% ipython --no-banner

In [1]: import numpy as np

In [2]: from numpy import linalg as LA

In [3]: np.set_printoptions(suppress=True, linewidth=120)

In [4]: Y = np.array([[1, 1], [1, -1]])

In [5]: rng = np.random.default_rng(785)

In [6]: J = np.kron(Y, np.kron(Y, Y))[rng.permutation(8)][:3]

In [7]: print(J)
[[ 1  1 -1 -1 -1 -1  1  1]
 [ 1 -1  1 -1 -1  1 -1  1]
 [ 1  1  1  1  1  1  1  1]]

In [8]: x = np.array([3, 3, 3, 3, 1, 2, 1, 1])

In [9]: h1 = np.maximum(J @ x, 0)

In [10]: print(np.maximum(J @ (3 * x), 0))
[ 0  3 51]

In [11]: print(np.round(np.tanh(J @ x), 2))
[-0.76  0.76  1.  ]

In [12]: t3 = np.stack([J, 3 * J, J[::-1]])

In [13]: print((t3 @ J.T).shape)
(3, 3, 3)

In [14]: print(t3.shape)
(3, 3, 8)

In [15]: print(LA.matrix_rank(t3.reshape(3, -1)))
2

In [16]: print(t3.sum(axis=0))
[[ 5  5 -3 -3 -3 -3  5  5]
 [ 5 -5  5 -5 -5  5 -5  5]
 [ 5  5  3  3  3  3  5  5]]

In [17]: print(LA.norm(J, axis=1).argmax())
0

In [18]: print(round(float(LA.norm(J) ** 2 / LA.norm(J, 2) ** 2), 2))
3.0

In [19]: print(np.round(LA.norm(J, axis=1), 2))
[2.83 2.83 2.83]

In [20]: print(round(float(LA.norm(J[1], 1)), 2), round(float(LA.norm(J[1], np.inf)), 2))
8.0 1.0

In [21]: print(round(float(LA.norm(J, "nuc")), 2))
8.49

In [22]: f, r1 = J[0], J[2]

In [23]: print(f @ r1)
0

In [24]: print(f @ f)
8

In [25]: pr = (f @ r1) / (f @ f) * f

In [26]: print(round(float(LA.norm(f + r1) ** 2 + LA.norm(f - r1) ** 2), 2))
32.0

In [27]: print(pr)
[ 0.  0. -0. -0. -0. -0.  0.  0.]

In [28]: f = np.array([-3, -1, 3])

In [29]: print(np.correlate(J[1], J[0], "full"))
[ 1  0 -1  0 -3  0  3  0  3  0 -3  0 -1  0  1]

In [30]: print(np.cross(J[1, :3], J[0, :3]))
[0 2 2]

In [31]: data = np.load("a.npy")

In [32]: print(data)
[[  6.3   31.63 -16.55]
 [  4.83  18.77 -13.77]
 [  4.81  18.64 -13.73]
 [  4.24  13.59 -12.46]
 [  3.36   5.89 -10.13]
 [  2.76   1.22  -8.15]
 [  1.22  -2.17  -2.72]
 [  0.21  -0.39  -0.4 ]
 [ -0.52   0.89   0.87]
 [ -1.62   2.49   2.44]
 [ -3.33   4.2    4.43]
 [ -5.88   5.45   6.9 ]
 [ -9.25   5.5    9.68]
 [-17.51   1.    15.49]
 [-27.19  -9.05  21.51]]

In [33]: Y = data / LA.norm(data, axis=1, keepdims=True)

In [34]: C2 = Y @ Y.T

In [35]: print(C2[7].round(2))
[-0.2  -0.06 -0.05  0.05  0.34  0.65  1.    1.   -1.   -1.   -0.99 -0.97 -0.92 -0.73 -0.5 ]

In [36]: print(np.round(LA.norm(Y, axis=1), 2))
[1. 1. 1. 1. 1. 1. 1. 1. 1. 1. 1. 1. 1. 1. 1.]

In [37]: print(round(np.degrees(np.arccos(np.clip(C2[7, 9], -1, 1))), 2))
175.51

In [38]: arr = np.load("arr.npy")

In [39]: print(arr)
[[-1.  2.  0.]
 [-4.  5.  0.]
 [-4.  4.  1.]]

In [40]: labels = rng.permutation(3)

In [41]: print(labels)
[0 2 1]

In [42]: Y = arr[labels][:, labels]

In [43]: print(np.round(LA.det(Y), 2), round(LA.det(arr[labels]), 2))
3.0 -3.0

In [44]: print(Y)
[[-1.  0.  2.]
 [-4.  1.  4.]
 [-4.  0.  5.]]

In [45]: print(np.allclose(Y, arr))
False

In [46]: print(np.diag(Y))
[-1.  1.  5.]

In [47]: Y = J / LA.norm(J, axis=1, keepdims=True)

In [48]: C2 = Y @ Y.T

In [49]: print((np.abs(C2) > 0.9).astype(int))
[[1 0 0]
 [0 1 0]
 [0 0 1]]

In [50]: print(C2.round(2) + 0)
[[1. 0. 0.]
 [0. 1. 0.]
 [0. 0. 1.]]

In [51]: print(np.argwhere(np.triu(np.abs(C2) > 0.95, 1)))
[]

In [52]: print((C2 - 2 * np.eye(3)).round(6).argmax(axis=1))
[1 0 0]

In [53]: print(np.degrees(np.arccos(np.clip(C2[2, 0], -1, 1))))
90.0

In [54]: print(np.round(LA.norm(Y, axis=1), 2))
[1. 1. 1.]

In [55]: feats = np.array([[0, -3, -3, -3], [0, 0, -1, -2], [0, 0, 0, 1], [0, 0, 0, 0]])

In [56]: print(feats)
[[ 0 -3 -3 -3]
 [ 0  0 -1 -2]
 [ 0  0  0  1]
 [ 0  0  0  0]]

In [57]: rank = LA.matrix_rank(feats)

In [58]: print(rank)
3

In [59]: N = LA.svd(feats)[2][rank:].T

In [60]: print(feats @ N)
[[0.]
 [0.]
 [0.]
 [0.]]

In [61]: print(LA.matrix_rank(feats.T @ feats), LA.matrix_rank(feats @ feats.T))
3 3

In [62]: U, sigma, Vh = LA.svd(feats)

In [63]: print(np.argmax(sigma[:-1] / (sigma[1:] + 1e-6)) + 1)
3

In [64]: Y = U[:, :3] @ np.diag(sigma[:3]) @ Vh[:3]

In [65]: print(round(LA.norm(feats - Y, 2), 2), sigma[3])
0.0 0.0

In [66]: print(LA.matrix_rank(feats, rtol=0.05))
3

In [67]: print(Y.round(2) + 0)
[[ 0. -3. -3. -3.]
 [ 0.  0. -1. -2.]
 [ 0.  0.  0.  1.]
 [ 0.  0.  0.  0.]]

In [68]: U, sigma, Vh = LA.svd(feats)

In [69]: evecs = Vh[:(sigma > 1e-8).sum()]

In [70]: x = feats[3] + -1 * feats[1] + rng.integers(2) * np.eye(4)[0]

In [71]: print(x)
[0. 0. 1. 2.]

In [72]: print(np.allclose(evecs.T @ evecs @ x, x))
True

In [73]: print(np.round(evecs.T @ evecs, 2) + 0)
[[0. 0. 0. 0.]
 [0. 1. 0. 0.]
 [0. 0. 1. 0.]
 [0. 0. 0. 1.]]

In [74]: print(J - J[0])
[[ 0  0  0  0  0  0  0  0]
 [ 0 -2  2  0  0  2 -2  0]
 [ 0  0  2  2  2  2  0  0]]

In [75]: print(J.sum(axis=0))
[ 3  1  1 -1 -1  1  1  3]

In [76]: print(np.round(J.mean(axis=0), 2))
[ 1.    0.33  0.33 -0.33 -0.33  0.33  0.33  1.  ]

In [77]: print(np.unravel_index(np.abs(J).argmax(), J.shape))
(np.int64(0), np.int64(0))

In [78]: print(J.sum(axis=1))
[0 0 8]

In [79]: print(J.shape)
(3, 8)
